In [1]: import numpy as np

In [2]: np.set_printoptions(precision=3, suppress=True, linewidth=100, floatmode="fixed")

In [3]: def rnd(a):
   ...:     return np.round(a, 3) + 0
   ...: 

In [4]: W0 = np.load("x.npy")

In [5]: print(W0)
[[ 2  1  1 -2  2  1 -1  2 -2  2  2  0  0]
 [ 1  1  0  2  1  2  0 -1  1 -2 -1  1 -2]
 [ 1  1  1  1 -1  2  0 -2  2 -2 -1  0  0]
 [-2 -2  1 -2  1  2 -1  0 -2  0  2  0  2]
 [ 2  2  2 -1  2 -2  2 -1 -2 -2 -1  2  2]
 [-1  1 -1  1 -2  1  2  0 -2  0  1  1 -1]
 [-2  1 -1 -2  0 -1 -2 -1  1 -2  0 -2  1]
 [ 1  2  1 -2 -1  1 -1 -1 -1 -1  0 -2  2]
 [-2  0  1 -2  2  2 -1  0  1  2 -2  1 -1]
 [-1 -2 -2 -1 -2 -2 -2 -2  1 -2 -1  2 -2]
 [ 1  0  0 -1  0  0  2 -1  0  2 -2  0 -1]
 [-2  2 -1 -2  2 -2 -1  2  0  0  2 -1  1]
 [-1 -2 -2 -1 -2 -2  1 -1 -1 -1 -1 -1 -2]]

In [6]: B = np.linalg.inv(W0)

In [7]: print(rnd(np.linalg.slogdet(W0)[0]))
-1.0

In [8]: print(np.allclose(B, W0.T))
False

In [9]: print(np.allclose(W0, W0.T))
False

In [10]: print(np.allclose(W0 @ W0.T, W0.T @ W0))
False

In [11]: print(np.trace(W0))
-4

In [12]: rng = np.random.default_rng(72705)

In [13]: idx = rng.integers(0, 3, 9)

In [14]: K = (idx[:, None] == idx) * -1 + np.eye(9)

In [15]: print(K)
[[ 0.000  0.000  0.000 -1.000  0.000  0.000  0.000  0.000  0.000]
 [ 0.000  0.000 -1.000  0.000  0.000  0.000 -1.000 -1.000 -1.000]
 [ 0.000 -1.000  0.000  0.000  0.000  0.000 -1.000 -1.000 -1.000]
 [-1.000  0.000  0.000  0.000  0.000  0.000  0.000  0.000  0.000]
 [ 0.000  0.000  0.000  0.000  0.000 -1.000  0.000  0.000  0.000]
 [ 0.000  0.000  0.000  0.000 -1.000  0.000  0.000  0.000  0.000]
 [ 0.000 -1.000 -1.000  0.000  0.000  0.000  0.000 -1.000 -1.000]
 [ 0.000 -1.000 -1.000  0.000  0.000  0.000 -1.000  0.000 -1.000]
 [ 0.000 -1.000 -1.000  0.000  0.000  0.000 -1.000 -1.000  0.000]]

In [16]: q, V = np.linalg.qr(K[:, :1])[0], np.linalg.qr(K[:, 1:])[0]

In [17]: sigma = np.linalg.svd(q.T @ V, compute_uv=False)

In [18]: print(rnd(sigma))
[0.000]

In [19]: print(rnd(np.linalg.norm(q @ q.T - V @ V.T, 2)))
1.0

In [20]: B = np.array([[-8, 5, -3],
    ...:     [6, 4, -9],
    ...:     [2, -6, 8],
    ...:     [-7, 3, -7],
    ...:     [1, -5, -6],
    ...:     [0, 4, 6],
    ...:     [9, -5, 3],
    ...:     [6, 2, 8],
    ...:     [-9, 4, 1]])

In [21]: print(np.einsum("ik,kj->ji", K, B))
[[  7.000  -8.000 -12.000   8.000   0.000  -1.000  -5.000  -8.000 -23.000]
 [ -3.000   5.000  -5.000  -5.000  -4.000   5.000  -4.000   3.000   5.000]
 [  7.000 -20.000  -3.000   3.000  -6.000   6.000  -8.000  -3.000 -10.000]]
